In [1]: import numpy as np

In [2]: np.set_printoptions(precision=2, suppress=True, linewidth=200)

In [3]: rnd = lambda a: np.round(a, 2) + 0

In [4]: A = np.load("w.npy")

In [5]: rnd(A)
Out[5]: 
array([[-0.32, -0.5 ,  0.7 ],
       [-0.5 ,  0.51, -0.22],
       [ 0.7 , -0.22, -0.19]])

In [6]: w, evecs = np.linalg.eigh(A)

In [7]: vec = np.array([-1, -3, 7])

In [8]: (np.sign(evecs[:, -1].round(6)) == np.sign(evecs[0, -1].round(6))).astype(int)
Out[8]: array([1, 0, 1])

In [9]: rnd(np.linalg.eigvalsh(A[1:, 1:]))
Out[9]: array([-0.25,  0.58])

In [10]: rnd(vec @ A @ vec)
Out[10]: np.float64(-8.56)

In [11]: rnd(evecs * np.abs(w) @ evecs.T)
Out[11]: 
array([[ 0.85, -0.25, -0.25],
       [-0.25,  0.57, -0.43],
       [-0.25, -0.43,  0.58]])

In [12]: rnd(np.abs(A).sum(axis=1).max()), rnd(np.abs(w).max())
Out[12]: (np.float64(1.53), np.float64(1.0))

In [13]: J = np.array([[5, -12, -9], [12, -5, -2], [4, -13, -10]])

In [14]: # rank 2

In [15]: rk = np.linalg.matrix_rank(J)

In [16]: rk
Out[16]: np.int64(2)

In [17]: ns = np.linalg.svd(J)[2][rk:].T

In [18]: rnd(J @ ns)
Out[18]: 
array([[0.],
       [0.],
       [0.]])

In [19]: [int(np.linalg.matrix_rank(np.delete(J, i, axis=0))) for i in range(3)]
Out[19]: [2, 2, 2]

In [20]: np.allclose(J @ ns, 0)
Out[20]: True

In [21]: rnd(ns @ ns.T)
Out[21]: 
array([[ 0.02,  0.09, -0.1 ],
       [ 0.09,  0.4 , -0.48],
       [-0.1 , -0.48,  0.59]])

In [22]: np.allclose(J[:-1].T @ np.linalg.lstsq(J[:-1].T, J[-1])[0], J[-1])
Out[22]: True

In [23]: np.linalg.lstsq(J[:-1].T, J[-1])[2]
Out[23]: np.int32(2)

In [24]: np.unique(J.round(6), axis=0).shape
Out[24]: (3, 3)

In [25]: J.sum(axis=1)
Out[25]: array([-16,   5, -19])

In [26]: np.abs(J).max()
Out[26]: np.int64(13)

In [27]: np.diff(J, axis=0)
Out[27]: 
array([[ 7,  7,  7],
       [-8, -8, -8]])

In [28]: J - J[0]
Out[28]: 
array([[ 0,  0,  0],
       [ 7,  7,  7],
       [-1, -1, -1]])

In [29]: left, sv, Vh = np.linalg.svd(J)

In [30]: np.argmax(sv[:-1] / (sv[1:] + 1e-6)) + 1
Out[30]: np.int64(2)

In [31]: rnd(sv)
Out[31]: array([24.83,  9.56,  0.  ])

In [32]: M2 = left[:, :2] @ np.diag(sv[:2]) @ Vh[:2]

In [33]: rnd(np.abs(J - M2).max())
Out[33]: np.float64(0.0)

In [34]: rnd(np.linalg.norm(J - M2) / np.linalg.norm(J))
Out[34]: np.float64(0.0)

In [35]: np.linalg.matrix_rank(J, rtol=0.05)
Out[35]: np.int64(2)

In [36]: m1 = np.loadtxt("out11.csv", delimiter=",")

In [37]: m1
Out[37]: 
array([[0., 0., 9.],
       [0., 0., 5.],
       [0., 0., 3.],
       [0., 0., 5.],
       [0., 0., 5.],
       [0., 0., 7.],
       [0., 0., 5.],
       [0., 0., 5.],
       [0., 0., 9.],
       [0., 0., 5.],
       [0., 0., 7.],
       [0., 0., 7.],
       [0., 0., 3.],
       [0., 0., 9.],
       [0., 0., 5.],
       [0., 0., 9.],
       [0., 0., 5.],
       [0., 0., 9.],
       [0., 0., 5.],
       [0., 0., 9.],
       [0., 0., 3.],
       [0., 0., 5.],
       [0., 0., 7.],
       [0., 0., 3.],
       [0., 0., 5.],
       [0., 0., 7.],
       [0., 0., 9.],
       [0., 0., 9.]])

In [38]: # column 2 is much longer than the rest

In [39]: left, sv, Vh = np.linalg.svd(m1)

In [40]: rnd(sv)
Out[40]: array([34.7,  0. ,  0. ])

In [41]: M2 = left[:, :1] @ np.diag(sv[:1]) @ Vh[:1]

In [42]: rnd(np.abs(m1 - M2).max())
Out[42]: np.float64(0.0)

In [43]: np.linalg.matrix_rank(m1, rtol=0.05)
Out[43]: np.int64(1)

In [44]: rnd(np.linalg.norm(m1 - M2) / np.linalg.norm(m1))
Out[44]: np.float64(0.0)

In [45]: rnd(M2)
Out[45]: 
array([[0., 0., 9.],
       [0., 0., 5.],
       [0., 0., 3.],
       [0., 0., 5.],
       [0., 0., 5.],
       [0., 0., 7.],
       [0., 0., 5.],
       [0., 0., 5.],
       [0., 0., 9.],
       [0., 0., 5.],
       [0., 0., 7.],
       [0., 0., 7.],
       [0., 0., 3.],
       [0., 0., 9.],
       [0., 0., 5.],
       [0., 0., 9.],
       [0., 0., 5.],
       [0., 0., 9.],
       [0., 0., 5.],
       [0., 0., 9.],
       [0., 0., 3.],
       [0., 0., 5.],
       [0., 0., 7.],
       [0., 0., 3.],
       [0., 0., 5.],
       [0., 0., 7.],
       [0., 0., 9.],
       [0., 0., 9.]])

In [46]: rnd(np.linalg.norm(m1 - M2, 2)), sv[1]
Out[46]: (np.float64(0.0), np.float64(0.0))

In [47]: W = np.array([[7, 1], [-3, 2], [-8, 3]])

In [48]: b = np.array([6, 3])

In [49]: act = np.maximum(m1 @ W + b, 0)

In [50]: act
Out[50]: 
array([[ 0., 30.],
       [ 0., 18.],
       [ 0., 12.],
       [ 0., 18.],
       [ 0., 18.],
       [ 0., 24.],
       [ 0., 18.],
       [ 0., 18.],
       [ 0., 30.],
       [ 0., 18.],
       [ 0., 24.],
       [ 0., 24.],
       [ 0., 12.],
       [ 0., 30.],
       [ 0., 18.],
       [ 0., 30.],
       [ 0., 18.],
       [ 0., 30.],
       [ 0., 18.],
       [ 0., 30.],
       [ 0., 12.],
       [ 0., 18.],
       [ 0., 24.],
       [ 0., 12.],
       [ 0., 18.],
       [ 0., 24.],
       [ 0., 30.],
       [ 0., 30.]])

In [51]: Z = np.array([[3, 1], [3, 0]])

In [52]: W @ Z
Out[52]: 
array([[ 24,   7],
       [ -3,  -3],
       [-15,  -8]])

In [53]: arr = np.loadtxt("run12.csv", delimiter=",")

In [54]: arr
Out[54]: 
array([[ 2.,  1.,  0.,  0.],
       [ 3., -6.,  0.,  0.],
       [ 0.,  0.,  2.,  1.],
       [ 0.,  0.,  3., -6.]])

In [55]: # 2 blocks once reordered

In [56]: M2 = np.linalg.inv(arr)

In [57]: rnd(np.linalg.cond(arr))
Out[57]: np.float64(3.0)

In [58]: rnd(np.linalg.det(arr) * np.linalg.det(M2))
Out[58]: np.float64(1.0)

In [59]: rnd(np.linalg.slogdet(arr)[0])
Out[59]: np.float64(1.0)

In [60]: np.allclose(M2, arr.T)
Out[60]: False

In [61]: (np.abs(M2) > 1e-9).astype(int)
Out[61]: 
array([[1, 1, 0, 0],
       [1, 1, 0, 0],
       [0, 0, 1, 1],
       [0, 0, 1, 1]])

In [62]: rnd(np.linalg.det(arr) * M2)
Out[62]: 
array([[ 90.,  15.,   0.,   0.],
       [ 45., -30.,   0.,   0.],
       [  0.,   0.,  90.,  15.],
       [  0.,   0.,  45., -30.]])

In [63]: rnd(arr @ M2)
Out[63]: 
array([[1., 0., 0., 0.],
       [0., 1., 0., 0.],
       [0., 0., 1., 0.],
       [0., 0., 0., 1.]])

In [64]: rng = np.random.default_rng(944)

In [65]: M2 = arr + rng.integers(-2, 3, (4, 2)) @ rng.integers(-2, 3, (2, 4))

In [66]: M2
Out[66]: 
array([[ 5., -1., -2., -2.],
       [ 2., -6.,  0.,  1.],
       [-5.,  4.,  6.,  4.],
       [ 2., -4., -1., -6.]])

In [67]: np.linalg.matrix_rank(M2 - arr, tol=1e-8)
Out[67]: np.int64(2)

In [68]: M2 - arr
Out[68]: 
array([[ 3., -2., -2., -2.],
       [-1.,  0.,  0.,  1.],
       [-5.,  4.,  4.,  3.],
       [ 2., -4., -4.,  0.]])

In [69]: np.abs(M2 - arr).sum(axis=1)
Out[69]: array([ 9.,  2., 16., 10.])

In [70]: M = np.load("layer7.npy")

In [71]: rnd(M)
Out[71]: 
array([[-0.69, -0.2 , -0.59,  0.38],
       [ 0.42, -0.63, -0.52, -0.38],
       [ 0.53,  0.52, -0.51,  0.43],
       [ 0.26, -0.54,  0.34,  0.73]])

In [72]: # orthonormal columns

In [73]: t = np.radians(135)

In [74]: R = np.eye(4)

In [75]: R[2, 2] = R[3, 3] = np.cos(t)

In [76]: R[2, 3], R[3, 2] = -np.sin(t), np.sin(t)

In [77]: rnd(R)
Out[77]: 
array([[ 1.  ,  0.  ,  0.  ,  0.  ],
       [ 0.  ,  1.  ,  0.  ,  0.  ],
       [ 0.  ,  0.  , -0.71, -0.71],
       [ 0.  ,  0.  ,  0.71, -0.71]])

In [78]: M2 = M @ R.T

In [79]: rnd(M2)
Out[79]: 
array([[-0.69, -0.2 ,  0.15, -0.68],
       [ 0.42, -0.63,  0.64, -0.1 ],
       [ 0.53,  0.52,  0.06, -0.67],
       [ 0.26, -0.54, -0.75, -0.28]])

In [80]: rnd(np.linalg.svd(M, compute_uv=False)), rnd(np.linalg.svd(M2, compute_uv=False))
Out[80]: (array([1., 1., 1., 1.]), array([1., 1., 1., 1.]))

In [81]: np.allclose(np.linalg.norm(M, axis=1), np.linalg.norm(M2, axis=1))
Out[81]: True

In [82]: rnd(np.linalg.det(R)), rnd(np.trace(R))
Out[82]: (np.float64(1.0), np.float64(0.59))

In [83]: M2 = np.array([[-4, -3], [4, -3]])

In [84]: Z = np.kron(M2, M)

In [85]: np.linalg.matrix_rank(Z)
Out[85]: np.int64(8)

In [86]: rnd(np.linalg.norm(Z, 2)), rnd(np.linalg.norm(M2, 2) * np.linalg.norm(M, 2))
Out[86]: (np.float64(5.66), np.float64(5.66))

In [87]: r0 = np.array([9, 1, 9, 0])

In [88]: M2 = M + np.outer(r0, np.eye(4)[1])

In [89]: np.linalg.matrix_rank(np.linalg.inv(M2) - np.linalg.inv(M), tol=1e-8)
Out[89]: np.int64(1)

In [90]: rnd(M2)
Out[90]: 
array([[-0.69,  8.8 , -0.59,  0.38],
       [ 0.42,  0.37, -0.52, -0.38],
       [ 0.53,  9.52, -0.51,  0.43],
       [ 0.26, -0.54,  0.34,  0.73]])

In [91]: np.linalg.matrix_rank(M2 - M)
Out[91]: np.int64(1)

In [92]: rnd(np.linalg.det(M2) / np.linalg.det(M)), rnd(1 + np.linalg.solve(M, r0)[1])
Out[92]: (np.float64(3.27), np.float64(3.27))

In [93]: M2 = np.linalg.inv(M)

In [94]: rnd(M2)
Out[94]: 
array([[-0.69,  0.42,  0.53,  0.26],
       [-0.2 , -0.63,  0.52, -0.54],
       [-0.59, -0.52, -0.51,  0.34],
       [ 0.38, -0.38,  0.43,  0.73]])

In [95]: rnd(np.linalg.det(M) * np.linalg.det(M2))
Out[95]: np.float64(1.0)

In [96]: rnd(np.linalg.inv(M2))
Out[96]: 
array([[-0.69, -0.2 , -0.59,  0.38],
       [ 0.42, -0.63, -0.52, -0.38],
       [ 0.53,  0.52, -0.51,  0.43],
       [ 0.26, -0.54,  0.34,  0.73]])

In [97]: rnd(np.linalg.slogdet(M)[0])
Out[97]: np.float64(-1.0)
